>>> import numpy as np
>>> from numpy import linalg as LA
>>> np.set_printoptions(precision=1, suppress=True, linewidth=200)
>>> data = np.load("out17.npy")
>>> data
array([[ 0, -1,  1, -2],
       [ 0,  0, -1, -1],
       [-2,  0,  1, -1],
       [ 0, -2, -3, -2]])
>>> x0 = np.array([0, 6, -3, 2])
>>> data @ np.eye(4)[0]
array([ 0.,  0., -2.,  0.])
>>> data @ np.ones(4)
array([-2., -2., -2., -7.])
>>> (data @ x0).argmax()
np.int64(1)
>>> data * x0
array([[  0,  -6,  -3,  -4],
       [  0,   0,   3,  -2],
       [  0,   0,  -3,  -2],
       [  0, -12,   9,  -4]])
>>> data @ (2 * x0)
array([-26,   2, -10, -14])
>>> other = data ** -1
Traceback (most recent call last):
  File "<python-input-11>", line 1, in <module>
    other = data ** -1
            ~~~~~^^~~~
ValueError: Integers to negative integer powers are not allowed.
>>> other = LA.inv(data)
>>> np.allclose(other, data.T)
False
>>> round(LA.det(data), 1)
np.float64(-14.0)
>>> assert data == data.T
Traceback (most recent call last):
  File "<python-input-15>", line 1, in <module>
    assert data == data.T
           ^^^^^^^^^^^^^^
ValueError: The truth value of an array with more than one element is ambiguous. Use a.any() or a.all()
>>> np.allclose(data, data.T)
False
>>> np.trace(data)
np.int64(-1)
>>> U, sigma = LA.svd(data)
Traceback (most recent call last):
  File "<python-input-18>", line 1, in <module>
    U, sigma = LA.svd(data)
    ^^^^^^^^
ValueError: too many values to unpack (expected 2)
>>> U, sigma, vt = LA.svd(data, full_matrices=False)
>>> np.allclose(U * sigma @ vt, data)
True
>>> round(float(np.sqrt((sigma ** 2).sum())), 1), round(LA.norm(data), 1)
(5.6, np.float64(5.6))
>>> np.cumsum(sigma ** 2) / np.sum(sigma ** 2)
array([0.6, 0.9, 1. , 1. ])
